$ ipython --no-banner

In [1]: import numpy as np

In [2]: from numpy import linalg as LA

In [3]: np.set_printoptions(precision=2, suppress=True, linewidth=200, sign=" ")

In [4]: tidy = lambda a: np.round(a, 2) + 0

In [5]: F = np.loadtxt("sample10.csv", delimiter=",")

In [6]: print(F)
[[-2.63  1.07 -0.97]
 [ 2.19  2.05 -0.02]
 [-1.97  1.89  1.25]
 [-1.31  0.15  2.7 ]
 [-0.44  2.53  1.56]
 [-0.16 -1.61 -2.53]
 [-1.47  1.94 -1.75]
 [ 0.42 -1.41 -2.61]
 [-2.07 -1.9   1.06]
 [ 0.12 -3.    0.  ]
 [ 2.2   1.68 -1.14]
 [ 0.   -0.55 -2.95]
 [ 2.02  0.75  2.09]
 [ 0.51  2.72 -1.15]
 [-2.17 -0.08 -2.07]]

In [7]: def softmax(z):
   ...:     e = np.exp(z - z.max(axis=-1, keepdims=True))
   ...:     return e / e.sum(axis=-1, keepdims=True)
   ...: 

In [8]: print(tidy(softmax(10 * F[0])))
[ 0.  1.  0.]

In [9]: print(tidy(softmax(F[0] + 5)))
[ 0.02  0.87  0.11]

In [10]: att = F @ F.T / np.sqrt(3)

In [11]: print(softmax(att).round(6).argmax(axis=1))
[  0   1   2   3   4   5   6   7   8   9  10  11  12  13  14]

In [12]: print(tidy(softmax(att)[0] @ F))
[-2.12  1.04 -1.15]

In [13]: D = LA.norm(F[:, None] - F[None], axis=-1)

In [14]: print(D[10].round(6).argsort(kind="stable")[:4])
[ 10   1  13  12]

In [15]: print(LA.matrix_rank(D ** 2))
5

In [16]: print(tidy(LA.norm(F, axis=1)))
[ 3.    3.    3.    3.    3.    3.    3.    3.    3.    3.    2.99  3.    3.    3.    3.  ]

In [17]: print(D.shape)
(15, 15)

In [18]: print(D.mean(axis=1).argmax())
9

In [19]: print((D + 1e9 * np.eye(15)).round(6).argmin(axis=1))
[  6  10   4   2   2   7   0   5   9   8   1   7   1  10   0]

In [20]: print(np.flatnonzero(D[10] < D.mean() / 2))
[  1  10]

In [21]: print(tidy(D[:5, :5]))
[[ 0.    5.01  2.46  4.01  3.65]
 [ 5.01  0.    4.35  4.82  3.11]
 [ 2.46  4.35  0.    2.36  1.69]
 [ 4.01  4.82  2.36  0.    2.78]
 [ 3.65  3.11  1.69  2.78  0.  ]]

In [22]: cov = np.cov(F, rowvar=False)

In [23]: print(np.median(F, axis=0))
[-0.16  0.75 -0.97]

In [24]: cen = (F - F.mean(axis=0)) / F.std(axis=0)

In [25]: print(tidy(cen.std(axis=0)))
[ 1.  1.  1.]

In [26]: print(np.argwhere(np.abs(cen) > 2))
[]

In [27]: c = LA.lstsq(np.delete(cen, 0, axis=1), cen[:, 0])[0]

In [28]: print(tidy(c))
[ 0.15 -0.05]

In [29]: print(np.abs(c).argmax())
0

In [30]: O, evecs = LA.qr(F[:, :1])[0], LA.qr(F[:, 1:])[0]

In [31]: sigma = LA.svd(O.T @ evecs, compute_uv=False)

In [32]: print(tidy(sigma))
[ 0.09]

In [33]: print((sigma > 0.9).sum())
0

In [34]: print(tidy(LA.norm(O @ O.T - evecs @ evecs.T, 2)))
1.0

In [35]: arr = np.tanh(np.array([[0.6, -0.2],
    ...:     [1.4, 0.1],
    ...:     [-0.4, 0.8],
    ...:     [0.9, 0.7],
    ...:     [1.8, -0.3],
    ...:     [-1.7, 2.2],
    ...:     [-0.1, -0.4],
    ...:     [-0.4, -1.2],
    ...:     [-0.9, 0.3],
    ...:     [-0.1, 0.8],
    ...:     [0.2, 0.4],
    ...:     [2.1, 0.0],
    ...:     [0.2, 0.0],
    ...:     [-0.4, 1.4],
    ...:     [1.6, -0.4],
    ...:     [0.4, 2.9],
    ...:     [0.5, 0.1],
    ...:     [0.9, 0.2],
    ...:     [0.0, 0.5],
    ...:     [-1.3, -1.5],
    ...:     [-0.4, 1.3],
    ...:     [1.5, -1.0],
    ...:     [-0.1, 1.4],
    ...:     [-1.7, -0.1],
    ...:     [-0.7, -1.0],
    ...:     [0.8, 0.4]]) @ np.array([[0.3, 0.9, 1.3], [0.5, 0.1, -1.2]]))

In [36]: print(tidy(arr))
[[ 0.08  0.48  0.77]
 [ 0.44  0.85  0.94]
 [ 0.27 -0.27 -0.9 ]
 [ 0.55  0.71  0.32]
 [ 0.37  0.92  0.99]
 [ 0.53 -0.86 -1.  ]
 [-0.23 -0.13  0.34]
 [-0.62 -0.45  0.73]
 [-0.12 -0.65 -0.91]
 [ 0.35 -0.01 -0.8 ]
 [ 0.25  0.22 -0.22]
 [ 0.56  0.96  0.99]
 [ 0.06  0.18  0.25]
 [ 0.52 -0.22 -0.98]
 [ 0.27  0.89  0.99]
 [ 0.92  0.57 -0.99]
 [ 0.2   0.43  0.49]
 [ 0.35  0.68  0.73]
 [ 0.24  0.05 -0.54]
 [-0.81 -0.87  0.11]
 [ 0.49 -0.23 -0.97]
 [-0.05  0.85  1.  ]
 [ 0.58  0.05 -0.95]
 [-0.51 -0.91 -0.97]
 [-0.61 -0.62  0.28]
 [ 0.41  0.64  0.51]]

In [37]: cen = (arr - arr.mean(axis=0)) / arr.std(axis=0)

In [38]: print(cen.std(axis=0))
[ 1.  1.  1.]

In [39]: c = LA.lstsq(np.delete(cen, 1, axis=1), cen[:, 1])[0]

In [40]: print(tidy(c))
[ 0.7   0.77]

In [41]: print(tidy(1 - np.var(cen[:, 1] - np.delete(cen, 1, axis=1) @ c)))
0.89

In [42]: cen = arr - arr.mean(axis=0)

In [43]: U, sigma, vt = LA.svd(cen, full_matrices=False)

In [44]: print(tidy(vt[0] * np.sign(vt[0, np.abs(vt[0]).argmax()])))
[ 0.05  0.57  0.82]

In [45]: print(np.searchsorted(np.cumsum(sigma ** 2) / (sigma ** 2).sum(), 0.9) + 1)
2

In [46]: D = LA.norm(arr[:, None] - arr[None], axis=-1)

In [47]: print(D.mean(axis=1).argmax())
23

In [48]: print(tidy(D[:5, :5]))
[[ 0.    0.55  1.84  0.69  0.57]
 [ 0.55  0.    2.16  0.64  0.11]
 [ 1.84  2.16  0.    1.59  2.24]
 [ 0.69  0.64  1.59  0.    0.73]
 [ 0.57  0.11  2.24  0.73  0.  ]]

In [49]: print((D + 1e9 * np.eye(26)).round(6).argmin(axis=1))
[ 16   4  20  25  14  20  12  24  23  22  18   1  16  20   4  22  25  25   9  24  13  14  13   8  19  17]

In [50]: print(np.flatnonzero(D[6] < D.mean() / 2))
[  6   7  12  24]

In [51]: print(D.shape)
(26, 26)

In [52]: m1 = np.load("w.npy")

In [53]: print(m1)
[[  0 -12   1  -4]
 [  2  -6  -7  -2]
 [  6   9   5   3]
 [ -5  -3  -8  -1]
 [  8 -18   2  -6]]

In [54]: # rank 3

In [55]: print([round(float(x), 2) for x in LA.svd(m1, compute_uv=False)[:3]])
[26.09, 14.42, 6.57]

In [56]: print(tidy(LA.norm(m1, 2) / LA.norm(m1)))
0.85

In [57]: print(LA.cond(m1) > 100)
True

In [58]: print(LA.matrix_rank(m1, rtol=0.1))
3

In [59]: print(np.argsort(-LA.norm(m1, axis=0).round(6), kind="stable")[:3])
[ 1  2  0]

In [60]: rk = LA.matrix_rank(m1)

In [61]: print(rk)
3

In [62]: N = LA.svd(m1)[2][rk:].T

In [63]: print([int(LA.matrix_rank(np.delete(m1, i, axis=0))) for i in range(5)])
[3, 3, 3, 3, 3]

In [64]: print([int(LA.matrix_rank(m1[:i])) for i in range(1, len(m1) + 1)])
[1, 2, 3, 3, 3]

In [65]: print(N.shape)
(4, 1)

In [66]: print([int(LA.matrix_rank(m1[:, :j + 1])) for j in range(4)])
[1, 2, 3, 3]

In [67]: print(LA.matrix_rank(m1.T @ m1), LA.matrix_rank(m1 @ m1.T))
3 3

In [68]: U, sigma, vt = LA.svd(m1)

In [69]: print(np.argmax(sigma[:-1] / (sigma[1:] + 1e-6)) + 1)
3

In [70]: print(tidy(sigma))
[ 26.09  14.42   6.57   0.  ]

In [71]: Y = U[:, :3] @ np.diag(sigma[:3]) @ vt[:3]

In [72]: print(LA.matrix_rank(Y))
3

In [73]: print(tidy(np.abs(m1 - Y).max()))
0.0

In [74]: print(tidy(Y))
[[  0. -12.   1.  -4.]
 [  2.  -6.  -7.  -2.]
 [  6.   9.   5.   3.]
 [ -5.  -3.  -8.  -1.]
 [  8. -18.   2.  -6.]]

In [75]: print(tidy(LA.norm(m1 - Y, 2)), tidy(sigma[3]))
0.0 0.0

In [76]: print(tidy(LA.norm(m1 - Y) / LA.norm(m1)))
0.0

In [77]: Y = np.array([[1.3, 1.4], [0.7, 1.5], [1.2, -0.1]])

In [78]: cent = np.array([[-0.7, 1.0, 1.7, -1.7, -0.7], [-0.1, 0.3, -0.7, 0.0, 0.2]])

In [79]: X = Y @ cent

In [80]: print(tidy(X))
[[-1.05  1.72  1.23 -2.21 -0.63]
 [-0.64  1.15  0.14 -1.19 -0.19]
 [-0.83  1.17  2.11 -2.04 -0.86]]

In [81]: W = np.array([[-8, 0, 7], [1, 9, 3], [-2, -6, -6], [6, -3, 5], [3, -6, -3]])

In [82]: c = np.array([3, -2, 1])

In [83]: hid = np.maximum(X @ W + c, 0)

In [84]: print(LA.matrix_rank(hid))
2

In [85]: cent = np.array([[1, 3, 2], [2, 0, 0], [1, 3, 1]])

In [86]: print(tidy(hid @ cent))
[[ 33.02   0.     0.  ]
 [ 25.72   3.84   2.56]
 [ 14.3    0.     0.  ]]

In [87]: print((hid @ cent).round(6).argmax(axis=1))
[ 0  0  0]

In [88]: print(W @ cent)
[[ -1  -3  -9]
 [ 22  12   5]
 [-20 -24 -10]
 [  5  33  17]
 [-12   0   3]]

In [89]: print(LA.matrix_rank(X, rtol=0.1))
2

In [90]: print(np.argsort(-LA.norm(X, axis=0).round(6), kind="stable")[:3])
[ 3  2  1]

In [91]: print(np.unique(X.round(6), axis=0).shape)
(3, 5)

In [92]: print(tidy(X @ LA.pinv(X) @ X))
[[-1.05  1.72  1.23 -2.21 -0.63]
 [-0.64  1.15  0.14 -1.19 -0.19]
 [-0.83  1.17  2.11 -2.04 -0.86]]

In [93]: print(tidy(np.trace(LA.pinv(X) @ X)))
2.0

In [94]: print(np.allclose(X[:-1].T @ LA.lstsq(X[:-1].T, X[-1])[0], X[-1]))
True

In [95]: print(LA.lstsq(X[:-1].T, X[-1])[2])
2
